$ python -q
>>> import numpy as np
>>> np.set_printoptions(suppress=True, linewidth=160)
>>> rnd = lambda a: np.round(a, 2) + 0
>>> X = np.loadtxt("layer5.csv", delimiter=",")
>>> X
array([[0., 0., 1., 0., 0., 0., 0., 0., 0., 0., 0., 0.],
       [0., 1., 0., 0., 0., 0., 0., 0., 0., 0., 0., 0.],
       [0., 0., 0., 0., 0., 0., 0., 1., 0., 0., 0., 0.],
       [1., 0., 0., 0., 0., 0., 0., 0., 0., 0., 0., 0.],
       [0., 0., 0., 0., 0., 0., 0., 0., 0., 0., 1., 0.],
       [0., 0., 0., 0., 0., 0., 1., 0., 0., 0., 0., 0.],
       [0., 0., 0., 1., 0., 0., 0., 0., 0., 0., 0., 0.],
       [0., 0., 0., 0., 0., 0., 0., 0., 1., 0., 0., 0.],
       [0., 0., 0., 0., 1., 0., 0., 0., 0., 0., 0., 0.],
       [0., 0., 0., 0., 0., 1., 0., 0., 0., 0., 0., 0.],
       [0., 0., 0., 0., 0., 0., 0., 0., 0., 1., 0., 0.],
       [0., 0., 0., 0., 0., 0., 0., 0., 0., 0., 0., 1.]])
>>> rnd(np.linalg.det(X))
np.float64(-1.0)
>>> X @ X
array([[0., 0., 0., 0., 0., 0., 0., 1., 0., 0., 0., 0.],
       [0., 1., 0., 0., 0., 0., 0., 0., 0., 0., 0., 0.],
       [0., 0., 0., 0., 0., 0., 0., 0., 1., 0., 0., 0.],
       [0., 0., 1., 0., 0., 0., 0., 0., 0., 0., 0., 0.],
       [0., 0., 0., 0., 0., 0., 0., 0., 0., 1., 0., 0.],
       [0., 0., 0., 1., 0., 0., 0., 0., 0., 0., 0., 0.],
       [1., 0., 0., 0., 0., 0., 0., 0., 0., 0., 0., 0.],
       [0., 0., 0., 0., 1., 0., 0., 0., 0., 0., 0., 0.],
       [0., 0., 0., 0., 0., 0., 0., 0., 0., 0., 1., 0.],
       [0., 0., 0., 0., 0., 0., 1., 0., 0., 0., 0., 0.],
       [0., 0., 0., 0., 0., 1., 0., 0., 0., 0., 0., 0.],
       [0., 0., 0., 0., 0., 0., 0., 0., 0., 0., 0., 1.]])
>>> (np.linalg.matrix_power((X != 0) + (X.T != 0) + np.eye(12), 12) > 0).astype(int)
array([[1, 0, 1, 1, 1, 1, 1, 1, 1, 1, 1, 0],
       [0, 1, 0, 0, 0, 0, 0, 0, 0, 0, 0, 0],
       [1, 0, 1, 1, 1, 1, 1, 1, 1, 1, 1, 0],
       [1, 0, 1, 1, 1, 1, 1, 1, 1, 1, 1, 0],
       [1, 0, 1, 1, 1, 1, 1, 1, 1, 1, 1, 0],
       [1, 0, 1, 1, 1, 1, 1, 1, 1, 1, 1, 0],
       [1, 0, 1, 1, 1, 1, 1, 1, 1, 1, 1, 0],
       [1, 0, 1, 1, 1, 1, 1, 1, 1, 1, 1, 0],
       [1, 0, 1, 1, 1, 1, 1, 1, 1, 1, 1, 0],
       [1, 0, 1, 1, 1, 1, 1, 1, 1, 1, 1, 0],
       [1, 0, 1, 1, 1, 1, 1, 1, 1, 1, 1, 0],
       [0, 0, 0, 0, 0, 0, 0, 0, 0, 0, 0, 1]])
>>> X[:, 3] @ X[:, 1]
np.float64(0.0)
>>> rnd(np.linalg.norm(X, axis=0))
array([1., 1., 1., 1., 1., 1., 1., 1., 1., 1., 1., 1.])
>>> def softmax(z):
...     e = np.exp(z - z.max(axis=-1, keepdims=True))
...     return e / e.sum(axis=-1, keepdims=True)
... 
>>> rnd(softmax(X).sum(axis=1))
array([1., 1., 1., 1., 1., 1., 1., 1., 1., 1., 1., 1.])
>>> S = X @ X.T / np.sqrt(12)
>>> rnd(softmax(S))
array([[0.11, 0.08, 0.08, 0.08, 0.08, 0.08, 0.08, 0.08, 0.08, 0.08, 0.08, 0.08],
       [0.08, 0.11, 0.08, 0.08, 0.08, 0.08, 0.08, 0.08, 0.08, 0.08, 0.08, 0.08],
       [0.08, 0.08, 0.11, 0.08, 0.08, 0.08, 0.08, 0.08, 0.08, 0.08, 0.08, 0.08],
       [0.08, 0.08, 0.08, 0.11, 0.08, 0.08, 0.08, 0.08, 0.08, 0.08, 0.08, 0.08],
       [0.08, 0.08, 0.08, 0.08, 0.11, 0.08, 0.08, 0.08, 0.08, 0.08, 0.08, 0.08],
       [0.08, 0.08, 0.08, 0.08, 0.08, 0.11, 0.08, 0.08, 0.08, 0.08, 0.08, 0.08],
       [0.08, 0.08, 0.08, 0.08, 0.08, 0.08, 0.11, 0.08, 0.08, 0.08, 0.08, 0.08],
       [0.08, 0.08, 0.08, 0.08, 0.08, 0.08, 0.08, 0.11, 0.08, 0.08, 0.08, 0.08],
       [0.08, 0.08, 0.08, 0.08, 0.08, 0.08, 0.08, 0.08, 0.11, 0.08, 0.08, 0.08],
       [0.08, 0.08, 0.08, 0.08, 0.08, 0.08, 0.08, 0.08, 0.08, 0.11, 0.08, 0.08],
       [0.08, 0.08, 0.08, 0.08, 0.08, 0.08, 0.08, 0.08, 0.08, 0.08, 0.11, 0.08],
       [0.08, 0.08, 0.08, 0.08, 0.08, 0.08, 0.08, 0.08, 0.08, 0.08, 0.08, 0.11]])
